$ ipython --no-banner

In [1]: import numpy as np

In [2]: np.set_printoptions(suppress=True, linewidth=200)

In [3]: tidy = lambda a: np.round(a, 1) + 0

In [4]: other = np.array([[2, 2, 2], [0, 0, 0], [1, 2, 0]])

In [5]: K = np.tril(other)

In [6]: K
Out[6]: 
array([[2, 0, 0],
       [0, 0, 0],
       [1, 2, 0]])

In [7]: r = np.linalg.matrix_rank(K)

In [8]: r
Out[8]: np.int64(2)

In [9]: N = np.linalg.svd(K)[2][r:].T

In [10]: [int(np.linalg.matrix_rank(K[:, :j + 1])) for j in range(3)]
Out[10]: [1, 2, 2]

In [11]: N[:, 0] / N[np.abs(N[:, 0]).round(6).argmax(), 0]
Out[11]: array([0., 0., 1.])

In [12]: np.linalg.matrix_power(K - np.diag(np.diag(K)), 3)
Out[12]: 
array([[0, 0, 0],
       [0, 0, 0],
       [0, 0, 0]])

In [13]: np.prod(np.diag(K)), tidy(np.linalg.det(K))
Out[13]: (np.int64(0), np.float64(0.0))

In [14]: np.trace(K)
Out[14]: np.int64(2)

In [15]: tidy(np.sort(np.abs(np.linalg.eigvals(K))))
Out[15]: array([0., 0., 2.])

In [16]: tidy(np.abs(np.linalg.eigvals(K)).max())
Out[16]: np.float64(2.0)

In [17]: K.inv()
AttributeError: 'numpy.ndarray' object has no attribute 'inv'


In [18]: (K + K.T) / 2
Out[18]: 
array([[2. , 0. , 0.5],
       [0. , 0. , 1. ],
       [0.5, 1. , 0. ]])

In [19]: np.linalg.matrix_power(K, 2)
Out[19]: 
array([[4, 0, 0],
       [0, 0, 0],
       [2, 0, 0]])

In [20]: proj = np.triu(np.array([[-1, 3, -4], [-4, 3, -1], [4, 1, -3]]), 1) + np.eye(3)

In [21]: other = proj @ K @ np.linalg.inv(proj)

In [22]: tidy(np.poly(other))
Out[22]: array([ 1., -2.,  0.,  0.])

In [23]: other
Out[23]: 
array([[ -2.,  -2., -10.],
       [ -1.,   1.,  -3.],
       [  1.,  -1.,   3.]])

In [24]: np.trace(other), np.trace(K)
Out[24]: (np.float64(2.0), np.int64(2))

In [25]: w1 = np.array([[3, 2, 3, 0, 3, 0], [0, 2, 1, 2, 2, 1], [3, 2, 0, 0, 1, 3]])

In [26]: beta = np.array([1, 9, 8, -6, 3, 7])

In [27]: hid = np.maximum(K @ w1 + beta, 0)

In [28]: hid
Out[28]: 
array([[ 7, 13, 14,  0,  9,  7],
       [ 1,  9,  8,  0,  3,  7],
       [ 4, 15, 13,  0, 10,  9]])

In [29]: (hid > 0).astype(int)
Out[29]: 
array([[1, 1, 1, 0, 1, 1],
       [1, 1, 1, 0, 1, 1],
       [1, 1, 1, 0, 1, 1]])

In [30]: W2 = np.array([[2, 0, -3],
    ...:     [1, 0, 3],
    ...:     [0, 1, -1],
    ...:     [1, 2, -1],
    ...:     [2, -3, 0],
    ...:     [-1, -2, 1]])

In [31]: hid @ W2
Out[31]: 
array([[ 38, -27,  11],
       [ 10, -15,  23],
       [ 34, -35,  29]])

In [32]: (hid @ W2).round(6).argmax(axis=1)
Out[32]: array([0, 2, 0])

In [33]: w1 @ W2
Out[33]: 
array([[14, -6, -6],
       [ 7, -3,  4],
       [ 7, -9,  0]])

In [34]: data = np.load("m.npy")

In [35]: data
Out[35]: 
array([[ 0.,  0.,  0.,  4.,  7.],
       [ 0.,  0.,  0., -7., -6.],
       [ 0.,  0.,  0., -6.,  3.],
       [ 4., -7., -6.,  0.,  0.],
       [ 7., -6.,  3.,  0.,  0.]])

In [36]: tidy(np.abs(np.linalg.eigvals(data)).max())
Out[36]: np.float64(12.2)

In [37]: np.trace(data)
Out[37]: np.float64(0.0)

In [38]: np.allclose(data @ data.T, data.T @ data)
Out[38]: True

In [39]: tidy(np.linalg.det(data))
Out[39]: np.float64(0.0)

In [40]: m1 = np.loadtxt("mat.csv", delimiter=",")

In [41]: tidy(m1)
Out[41]: 
array([[ 0.6, -0.2,  0.1,  0.2, -0.1,  0.3,  0.2],
       [-0.2,  0.9,  0.1,  0.1, -0.1,  0.1,  0.1],
       [ 0.1,  0.1,  0.4, -0.2, -0.1,  0.3, -0.3],
       [ 0.2,  0.1, -0.2,  0.4,  0.2,  0.1,  0.3],
       [-0.1, -0.1, -0.1,  0.2,  0.9,  0.1, -0.1],
       [ 0.3,  0.1,  0.3,  0.1,  0.1,  0.4, -0.1],
       [ 0.2,  0.1, -0.3,  0.3, -0.1, -0.1,  0.4]])

In [42]: tidy(np.trace(np.linalg.pinv(K) @ K))
Out[42]: np.float64(2.0)

In [43]: np.linalg.lstsq(K[:-1].T, K[-1])[2]
Out[43]: np.int32(1)

In [44]: np.abs(np.diag(np.linalg.qr(K)[1])) > 1e-9
Out[44]: array([ True,  True, False])

In [45]: np.allclose(K[:-1].T @ np.linalg.lstsq(K[:-1].T, K[-1])[0], K[-1])
Out[45]: False

In [46]: tidy(K @ np.linalg.pinv(K) @ K)
Out[46]: 
array([[2., 0., 0.],
       [0., 0., 0.],
       [1., 2., 0.]])

In [47]: t3 = np.stack([m1, -2 * m1, m1[::-1]])

In [48]: tidy(np.linalg.norm(t3, axis=(1, 2)))
Out[48]: array([2., 4., 2.])

In [49]: tidy(np.einsum("bij,cij->bc", t3, t3))
Out[49]: 
array([[ 4. , -8. ,  0.8],
       [-8. , 16. , -1.6],
       [ 0.8, -1.6,  4. ]])

In [50]: tidy(t3.sum(axis=0))
Out[50]: 
array([[-0.4,  0.2, -0.4,  0. ,  0. , -0.4,  0.2],
       [ 0.4, -0.9,  0.3,  0. ,  0.2,  0.3, -0.2],
       [-0.3, -0.1, -0.5,  0.4,  0.9, -0.2,  0.1],
       [ 0. ,  0. ,  0. ,  0. ,  0. ,  0. ,  0. ],
       [ 0.3,  0.1,  0.5, -0.4, -0.9,  0.2, -0.1],
       [-0.4,  0.9, -0.3,  0. , -0.2, -0.3,  0.2],
       [ 0.4, -0.2,  0.4,  0. ,  0. ,  0.4, -0.2]])

In [51]: np.linalg.matrix_rank(t3)
Out[51]: array([4, 4, 4])

In [52]: np.linalg.matrix_rank(t3.reshape(3, -1))
Out[52]: np.int64(2)

In [53]: rng = np.random.default_rng(7596)

In [54]: idx = rng.permutation(7)

In [55]: idx
Out[55]: array([0, 4, 6, 3, 1, 2, 5])

In [56]: other = m1[idx][:, idx]

In [57]: tidy(other)
Out[57]: 
array([[ 0.6, -0.1,  0.2,  0.2, -0.2,  0.1,  0.3],
       [-0.1,  0.9, -0.1,  0.2, -0.1, -0.1,  0.1],
       [ 0.2, -0.1,  0.4,  0.3,  0.1, -0.3, -0.1],
       [ 0.2,  0.2,  0.3,  0.4,  0.1, -0.2,  0.1],
       [-0.2, -0.1,  0.1,  0.1,  0.9,  0.1,  0.1],
       [ 0.1, -0.1, -0.3, -0.2,  0.1,  0.4,  0.3],
       [ 0.3,  0.1, -0.1,  0.1,  0.1,  0.3,  0.4]])

In [58]: np.allclose(other, m1)
Out[58]: False

In [59]: E = np.array([[0, 0, 0, 0, 0, 0, 0],
    ...:     [0, 0, 0, 0, 0, 0, 1],
    ...:     [0, 0, 0, 0, 0, 1, 0],
    ...:     [0, 0, 0, 0, 1, 0, 0],
    ...:     [0, 0, 0, 1, 0, 0, 0],
    ...:     [0, 0, 1, 0, 0, 0, 1],
    ...:     [0, 1, 0, 0, 0, 1, 0]])

In [60]: tidy(np.linalg.norm(E, 2) / np.linalg.norm(E))
Out[60]: np.float64(0.6)

In [61]: [round(float(x), 1) for x in np.linalg.svd(E, compute_uv=False)[:3]]
Out[61]: [1.6, 1.6, 1.0]

In [62]: np.argsort(-np.linalg.norm(E, axis=0).round(6), kind="stable")[:3]
Out[62]: array([5, 6, 1])

In [63]: np.linalg.cond(E) > 100
Out[63]: np.True_

In [64]: r = np.linalg.matrix_rank(E)

In [65]: r
Out[65]: np.int64(6)

In [66]: N = np.linalg.svd(E)[2][r:].T

In [67]: [int(np.linalg.matrix_rank(E[:i])) for i in range(1, len(E) + 1)]
Out[67]: [0, 1, 2, 3, 4, 5, 6]

In [68]: [int(np.linalg.matrix_rank(np.delete(E, i, axis=0))) for i in range(7)]
Out[68]: [6, 5, 5, 5, 5, 5, 5]

In [69]: N @ N.T
Out[69]: 
array([[1., 0., 0., 0., 0., 0., 0.],
       [0., 0., 0., 0., 0., 0., 0.],
       [0., 0., 0., 0., 0., 0., 0.],
       [0., 0., 0., 0., 0., 0., 0.],
       [0., 0., 0., 0., 0., 0., 0.],
       [0., 0., 0., 0., 0., 0., 0.],
       [0., 0., 0., 0., 0., 0., 0.]])

In [70]: np.allclose(E @ N, 0)
Out[70]: True
